>>> import numpy as np
>>> import numpy.linalg as la
>>> np.set_printoptions(precision=3, suppress=True, linewidth=200, floatmode="fixed")
>>> def rd(a):
...     return np.round(a, 3) + 0
... 
>>> E = np.load("a.npy")
>>> rd(E)
array([[0.214, 0.143, 0.000, 0.071, 0.000, 0.000, 0.143, 0.143, 0.000, 0.143, 0.000, 0.000, 0.143],
       [0.059, 0.059, 0.118, 0.118, 0.059, 0.118, 0.118, 0.118, 0.000, 0.059, 0.059, 0.000, 0.118],
       [0.000, 0.154, 0.231, 0.077, 0.000, 0.154, 0.154, 0.154, 0.000, 0.077, 0.000, 0.000, 0.000],
       [0.067, 0.133, 0.133, 0.133, 0.000, 0.067, 0.000, 0.000, 0.133, 0.133, 0.067, 0.133, 0.000],
       [0.111, 0.056, 0.111, 0.111, 0.111, 0.000, 0.000, 0.111, 0.056, 0.056, 0.111, 0.111, 0.056],
       [0.000, 0.133, 0.067, 0.133, 0.000, 0.200, 0.000, 0.133, 0.133, 0.000, 0.000, 0.067, 0.133],
       [0.111, 0.000, 0.000, 0.222, 0.222, 0.000, 0.111, 0.111, 0.000, 0.111, 0.000, 0.000, 0.111],
       [0.000, 0.071, 0.143, 0.143, 0.071, 0.143, 0.071, 0.071, 0.071, 0.000, 0.143, 0.071, 0.000],
       [0.222, 0.000, 0.222, 0.000, 0.000, 0.111, 0.000, 0.111, 0.111, 0.000, 0.111, 0.111, 0.000],
       [0.125, 0.000, 0.062, 0.062, 0.000, 0.125, 0.125, 0.125, 0.000, 0.188, 0.062, 0.062, 0.062],
       [0.000, 0.125, 0.125, 0.062, 0.062, 0.125, 0.062, 0.000, 0.125, 0.062, 0.062, 0.125, 0.062],
       [0.118, 0.000, 0.118, 0.000, 0.118, 0.000, 0.000, 0.059, 0.118, 0.059, 0.118, 0.176, 0.118],
       [0.100, 0.000, 0.100, 0.100, 0.000, 0.200, 0.000, 0.000, 0.100, 0.100, 0.100, 0.000, 0.200]])
>>> # rows sum to 1
>>> vec = np.array([3, -1, 4, 4, 3, 0, 1, 4, -4, 1, 1, -3, -2])
>>> target = E @ vec
>>> rd(target)
array([1.357, 1.706, 1.923, 0.400, 1.444, 0.200, 2.333, 1.286, 1.333, 1.438, 0.000, 0.353, 0.500])
>>> rd(la.solve(E.T, E[5]))
array([0.000, 0.000, 0.000, 0.000, 0.000, 1.000, 0.000, 0.000, 0.000, 0.000, 0.000, 0.000, 0.000])
>>> rd(la.solve(E, target + E[:, 1]))
array([ 3.000,  0.000,  4.000,  4.000,  3.000,  0.000,  1.000,  4.000, -4.000,  1.000,  1.000, -3.000, -2.000])
>>> rd(la.solve(E, 5 * target))
array([ 15.000,  -5.000,  20.000,  20.000,  15.000,   0.000,   5.000,  20.000, -20.000,   5.000,   5.000, -15.000, -10.000])
>>> F = np.load("w.npy")
>>> rd(F)
array([[ 1.000,  0.000,  0.000,  0.000,  0.000,  0.000,  0.000,  0.000,  0.000],
       [ 0.000,  1.000,  0.000,  0.000,  0.000,  0.000,  0.000,  0.000,  0.000],
       [ 0.000,  0.000,  1.000,  0.000,  0.000,  0.000,  0.000,  0.000,  0.000],
       [ 0.000,  0.000,  0.000,  0.809,  0.000,  0.000,  0.000,  0.000, -0.588],
       [ 0.000,  0.000,  0.000,  0.000,  1.000,  0.000,  0.000,  0.000,  0.000],
       [ 0.000,  0.000,  0.000,  0.000,  0.000,  1.000,  0.000,  0.000,  0.000],
       [ 0.000,  0.000,  0.000,  0.000,  0.000,  0.000,  1.000,  0.000,  0.000],
       [ 0.000,  0.000,  0.000,  0.000,  0.000,  0.000,  0.000,  1.000,  0.000],
       [ 0.000,  0.000,  0.000,  0.588,  0.000,  0.000,  0.000,  0.000,  0.809]])
>>> # orthonormal columns
>>> rd(F @ F)
array([[ 1.000,  0.000,  0.000,  0.000,  0.000,  0.000,  0.000,  0.000,  0.000],
       [ 0.000,  1.000,  0.000,  0.000,  0.000,  0.000,  0.000,  0.000,  0.000],
       [ 0.000,  0.000,  1.000,  0.000,  0.000,  0.000,  0.000,  0.000,  0.000],
       [ 0.000,  0.000,  0.000,  0.309,  0.000,  0.000,  0.000,  0.000, -0.951],
       [ 0.000,  0.000,  0.000,  0.000,  1.000,  0.000,  0.000,  0.000,  0.000],
       [ 0.000,  0.000,  0.000,  0.000,  0.000,  1.000,  0.000,  0.000,  0.000],
       [ 0.000,  0.000,  0.000,  0.000,  0.000,  0.000,  1.000,  0.000,  0.000],
       [ 0.000,  0.000,  0.000,  0.000,  0.000,  0.000,  0.000,  1.000,  0.000],
       [ 0.000,  0.000,  0.000,  0.951,  0.000,  0.000,  0.000,  0.000,  0.309]])
>>> np.flatnonzero(la.matrix_power((F != 0) + (F.T != 0) + np.eye(9), 9)[8])
array([3, 8])
>>> W0 = np.array([[1, 2, 1, 2, 1, 2],
...     [1, 1, 1, 1, 1, 1],
...     [2, 1, 2, 1, 2, 1],
...     [1, 2, 1, 2, 1, 2],
...     [1, 1, 1, 1, 1, 1],
...     [2, 1, 2, 1, 2, 1]])
>>> # column 2 repeats column 0
>>> r = la.matrix_rank(W0)
>>> r
np.int64(2)
>>> N = la.svd(W0)[2][r:].T
>>> [int(la.matrix_rank(np.delete(W0, i, axis=0))) for i in range(6)]
[2, 2, 2, 2, 2, 2]
>>> rd(W0 @ N)
array([[0.000, 0.000, 0.000, 0.000],
       [0.000, 0.000, 0.000, 0.000],
       [0.000, 0.000, 0.000, 0.000],
       [0.000, 0.000, 0.000, 0.000],
       [0.000, 0.000, 0.000, 0.000],
       [0.000, 0.000, 0.000, 0.000]])
>>> la.matrix_rank(W0.T @ W0), la.matrix_rank(W0 @ W0.T)
(np.int64(2), np.int64(2))
>>> rd(N @ N.T)
array([[ 0.667,  0.000, -0.333,  0.000, -0.333,  0.000],
       [ 0.000,  0.667,  0.000, -0.333,  0.000, -0.333],
       [-0.333,  0.000,  0.667,  0.000, -0.333,  0.000],
       [ 0.000, -0.333,  0.000,  0.667,  0.000, -0.333],
       [-0.333,  0.000, -0.333,  0.000,  0.667,  0.000],
       [ 0.000, -0.333,  0.000, -0.333,  0.000,  0.667]])
>>> N.shape
(6, 4)
>>> [int(la.matrix_rank(W0[:i])) for i in range(1, len(W0) + 1)]
[1, 2, 2, 2, 2, 2]
>>> arr = np.load("test0.npy")
>>> arr
array([[ -2,   0,  -6,   2,   6,  -2,   2,   2],
       [  3,   0,   9,  -3,  -9,   3,  -3,  -3],
       [  0,   0,   0,   0,   0,   0,   0,   0],
       [ -1,   0,  -3,   1,   3,  -1,   1,   1],
       [ -3,   0,  -9,   3,   9,  -3,   3,   3],
       [  4,   0,  12,  -4, -12,   4,  -4,  -4],
       [  3,   0,   9,  -3,  -9,   3,  -3,  -3],
       [  1,   0,   3,  -1,  -3,   1,  -1,  -1],
       [ -3,   0,  -9,   3,   9,  -3,   3,   3],
       [  3,   0,   9,  -3,  -9,   3,  -3,  -3],
       [  2,   0,   6,  -2,  -6,   2,  -2,  -2],
       [ -1,   0,  -3,   1,   3,  -1,   1,   1],
       [ -4,   0, -12,   4,  12,  -4,   4,   4]])
>>> rd(np.sort(np.abs(la.eigvals(E)))[::-1])
array([1.000, 0.281, 0.281, 0.236, 0.236, 0.153, 0.153, 0.116, 0.103, 0.098, 0.098, 0.049, 0.049])
>>> pr = np.eye(13)[9]
>>> for _ in range(4):
...     pr = pr @ E
...     print(pr.round(3))
... 
[0.125 0.000 0.062 0.062 0.000 0.125 0.125 0.125 0.000 0.188 0.062 0.062 0.062]
[0.082 0.069 0.082 0.106 0.048 0.100 0.078 0.094 0.055 0.094 0.051 0.056 0.084]
[0.082 0.072 0.106 0.101 0.043 0.102 0.063 0.088 0.064 0.080 0.060 0.061 0.077]
[0.079 0.076 0.112 0.097 0.040 0.105 0.063 0.089 0.065 0.077 0.059 0.062 0.074]
>>> np.abs(np.diag(la.qr(arr)[1])) > 1e-9
array([ True, False, False, False, False, False, False, False])
>>> np.unique(arr.round(6), axis=0).shape
(9, 8)
>>> np.allclose(arr[:-1].T @ la.lstsq(arr[:-1].T, arr[-1])[0], arr[-1])
True
>>> la.lstsq(arr[:-1].T, arr[-1])[2]
np.int32(1)
>>> rd(np.trace(la.pinv(arr) @ arr))
np.float64(1.0)
>>> A2 = arr[0, 0] * arr[1:] - np.outer(arr[1:, 0], arr[0])
>>> A2
array([[0, 0, 0, 0, 0, 0, 0, 0],
       [0, 0, 0, 0, 0, 0, 0, 0],
       [0, 0, 0, 0, 0, 0, 0, 0],
       [0, 0, 0, 0, 0, 0, 0, 0],
       [0, 0, 0, 0, 0, 0, 0, 0],
       [0, 0, 0, 0, 0, 0, 0, 0],
       [0, 0, 0, 0, 0, 0, 0, 0],
       [0, 0, 0, 0, 0, 0, 0, 0],
       [0, 0, 0, 0, 0, 0, 0, 0],
       [0, 0, 0, 0, 0, 0, 0, 0],
       [0, 0, 0, 0, 0, 0, 0, 0],
       [0, 0, 0, 0, 0, 0, 0, 0]])
>>> arr[:, 0] / arr[0, 0]
array([ 1.000, -1.500, -0.000,  0.500,  1.500, -2.000, -1.500, -0.500,  1.500, -1.500, -1.000,  0.500,  2.000])
>>> la.matrix_rank(A2), la.matrix_rank(arr)
(np.int64(0), np.int64(1))
>>> np.flatnonzero(~A2.round(6).any(axis=1))
array([ 0,  1,  2,  3,  4,  5,  6,  7,  8,  9, 10, 11])
>>> left, sigma, vt = la.svd(arr)
>>> rd(sigma)
array([44.989,  0.000,  0.000,  0.000,  0.000,  0.000,  0.000,  0.000])
>>> A2 = left[:, :1] @ np.diag(sigma[:1]) @ vt[:1]
>>> la.matrix_rank(A2)
np.int64(1)
>>> [round(float(x), 3) for x in la.svd(arr, compute_uv=False)[:3]]
[44.989, 0.0, 0.0]
>>> np.argsort(-la.norm(arr, axis=0).round(6), kind="stable")[:3]
array([2, 4, 0])
>>> la.cond(arr) > 100
np.True_
>>> m1 = np.tanh(np.array([[-1.4],
...     [1.1],
...     [0.1],
...     [-0.1],
...     [0.3],
...     [-1.2],
...     [0.5],
...     [-0.4],
...     [0.0],
...     [-0.5],
...     [-1.3],
...     [-0.1],
...     [0.3],
...     [-2.1],
...     [-0.4],
...     [-0.1],
...     [0.4],
...     [0.3],
...     [-0.2],
...     [1.6],
...     [-0.3],
...     [2.3],
...     [-0.1],
...     [1.4],
...     [-2.2],
...     [-1.8],
...     [-0.3],
...     [0.3],
...     [1.0],
...     [0.7],
...     [0.4],
...     [1.5],
...     [1.5],
...     [-1.3],
...     [-0.9],
...     [0.6],
...     [0.0],
...     [2.8],
...     [-1.3],
...     [0.5],
...     [1.9],
...     [1.1],
...     [-0.9]]) @ np.array([[0.9, 1.2, 0.1, -1.3]]))
>>> rd(m1)
array([[-0.851, -0.933, -0.139,  0.949],
       [ 0.757,  0.867,  0.110, -0.892],
       [ 0.090,  0.119,  0.010, -0.129],
       [-0.090, -0.119, -0.010,  0.129],
       [ 0.264,  0.345,  0.030, -0.371],
       [-0.793, -0.894, -0.119,  0.915],
       [ 0.422,  0.537,  0.050, -0.572],
       [-0.345, -0.446, -0.040,  0.478],
       [ 0.000,  0.000,  0.000,  0.000],
       [-0.422, -0.537, -0.050,  0.572],
       [-0.824, -0.915, -0.129,  0.934],
       [-0.090, -0.119, -0.010,  0.129],
       [ 0.264,  0.345,  0.030, -0.371],
       [-0.955, -0.987, -0.207,  0.992],
       [-0.345, -0.446, -0.040,  0.478],
       [-0.090, -0.119, -0.010,  0.129],
       [ 0.345,  0.446,  0.040, -0.478],
       [ 0.264,  0.345,  0.030, -0.371],
       [-0.178, -0.235, -0.020,  0.254],
       [ 0.894,  0.958,  0.159, -0.969],
       [-0.264, -0.345, -0.030,  0.371],
       [ 0.969,  0.992,  0.226, -0.995],
       [-0.090, -0.119, -0.010,  0.129],
       [ 0.851,  0.933,  0.139, -0.949],
       [-0.963, -0.990, -0.217,  0.993],
       [-0.925, -0.974, -0.178,  0.982],
       [-0.264, -0.345, -0.030,  0.371],
       [ 0.264,  0.345,  0.030, -0.371],
       [ 0.716,  0.834,  0.100, -0.862],
       [ 0.558,  0.686,  0.070, -0.721],
       [ 0.345,  0.446,  0.040, -0.478],
       [ 0.874,  0.947,  0.149, -0.960],
       [ 0.874,  0.947,  0.149, -0.960],
       [-0.824, -0.915, -0.129,  0.934],
       [-0.670, -0.793, -0.090,  0.824],
       [ 0.493,  0.617,  0.060, -0.653],
       [ 0.000,  0.000,  0.000,  0.000],
       [ 0.987,  0.998,  0.273, -0.999],
       [-0.824, -0.915, -0.129,  0.934],
       [ 0.422,  0.537,  0.050, -0.572],
       [ 0.937,  0.979,  0.188, -0.986],
       [ 0.757,  0.867,  0.110, -0.892],
       [-0.670, -0.793, -0.090,  0.824]])
>>> # rows 3 and 11 are equal
>>> np.argsort(-la.norm(m1, axis=0).round(6), kind="stable")[:3]
array([3, 1, 0])
>>> la.cond(m1) > 100
np.True_
>>> d = la.norm(m1[:, None] - m1[None], axis=-1)
>>> d.mean(axis=1).argmax()
np.int64(24)
>>> np.flatnonzero(d[40] < d.mean() / 2)
array([ 1, 19, 21, 23, 28, 29, 31, 32, 37, 40, 41])
>>> d[40].round(6).argsort(kind="stable")[:4]
array([40, 21, 19, 31])
>>> W2 = m1[[13, 4]].astype(float)
>>> for _ in range(5):
...     idx = la.norm(m1[:, None] - W2, axis=-1).argmin(axis=1)
...     W2 = np.array([m1[idx == j].mean(axis=0) for j in range(2)])
... 
>>> idx
array([0, 1, 1, 0, 1, 0, 1, 0, 0, 0, 0, 0, 1, 0, 0, 0, 1, 1, 0, 1, 0, 1, 0, 1, 0, 0, 0, 1, 1, 1, 1, 1, 1, 0, 0, 1, 0, 1, 0, 1, 1, 1, 0])
>>> np.abs(W2[1] - W2[0]).argmax()
np.int64(3)
>>> Xc = m1 - m1.mean(axis=1)
Traceback (most recent call last):
  File "<python-input-64>", line 1, in <module>
    Xc = m1 - m1.mean(axis=1)
         ~~~^~~~~~~~~~~~~~~~~
ValueError: operands could not be broadcast together with shapes (43,4) (43,) 
>>> Xc = m1 - m1.mean(axis=0)
>>> left, sigma, vt = la.svd(Xc, full_matrices=False)
>>> rd(Xc.mean(axis=0))
array([0.000, 0.000, 0.000, 0.000])
>>> (np.sign(left[:, 0]) == np.sign(left[0, 0])).astype(int)
array([1, 0, 0, 1, 0, 1, 0, 1, 1, 1, 1, 1, 0, 1, 1, 1, 0, 0, 1, 0, 1, 0, 1, 0, 1, 1, 1, 0, 0, 0, 0, 0, 0, 1, 1, 0, 1, 0, 1, 0, 0, 0, 1])
>>> rd((sigma ** 2).sum() ** 2 / (sigma ** 4).sum())
np.float64(1.004)
>>> rd(sigma ** 2 / (sigma ** 2).sum())
array([0.998, 0.002, 0.000, 0.000])
>>> def softmax(z):
...     e = np.exp(z - z.max(axis=-1, keepdims=True))
...     return e / e.sum(axis=-1, keepdims=True)
... 
>>> rd(softmax(m1[34] + 3))
array([0.123, 0.109, 0.220, 0.548])
>>> rd(softmax(m1[34]))
array([0.123, 0.109, 0.220, 0.548])
>>> att = m1 @ m1.T / np.sqrt(4)
>>> softmax(att).round(6).argmax(axis=1)
array([24, 37, 37, 24, 37, 24, 37, 24,  0, 24, 24, 24, 37, 24, 24, 24, 37, 37, 24, 37, 24, 37, 24, 37, 24, 24, 24, 37, 37, 37, 37, 37, 37, 24, 24, 37,  0, 37, 24, 37, 37, 37, 24])
>>> J = np.load("case18.npy")
>>> J
array([[-0.946,  0.060,  3.185,  3.262],
       [-1.507, -0.001,  4.555,  4.873],
       [-0.780,  0.062,  2.094,  2.090],
       [-0.789,  0.109,  2.756,  2.957],
       [-0.150,  0.111,  0.328,  0.226],
       [-0.771, -0.055,  2.098,  1.876],
       [ 0.478,  0.020, -1.760, -1.579],
       [-0.843,  0.104,  2.843,  3.012],
       [ 0.167, -0.109, -1.244, -0.969],
       [ 1.077,  0.156, -3.735, -3.653],
       [-0.191, -0.169,  0.358,  0.429],
       [ 1.829,  0.143, -5.204, -5.216],
       [-0.067,  0.054,  0.593,  0.359],
       [ 1.016,  0.050, -3.457, -3.346],
       [ 1.142, -0.141, -2.986, -2.559],
       [-0.412,  0.076,  1.736,  1.613],
       [ 0.227,  0.087, -0.821, -0.844],
       [-0.026,  0.017,  0.681,  0.506],
       [-0.662,  0.004,  2.049,  2.044]])
>>> W2 = J[[7, 10]].astype(float)
>>> for _ in range(5):
...     idx = la.norm(J[:, None] - W2, axis=-1).argmin(axis=1)
...     W2 = np.array([J[idx == j].mean(axis=0) for j in range(2)])
... 
>>> idx
array([0, 0, 0, 0, 1, 0, 1, 0, 1, 1, 1, 1, 1, 1, 1, 0, 1, 1, 0])
>>> np.bincount(idx)
array([ 8, 11])
>>> np.abs(W2[1] - W2[0]).argmax()
np.int64(2)
>>> rd(W2[1] - W2[0])
array([ 1.339, -0.025, -4.232, -4.229])
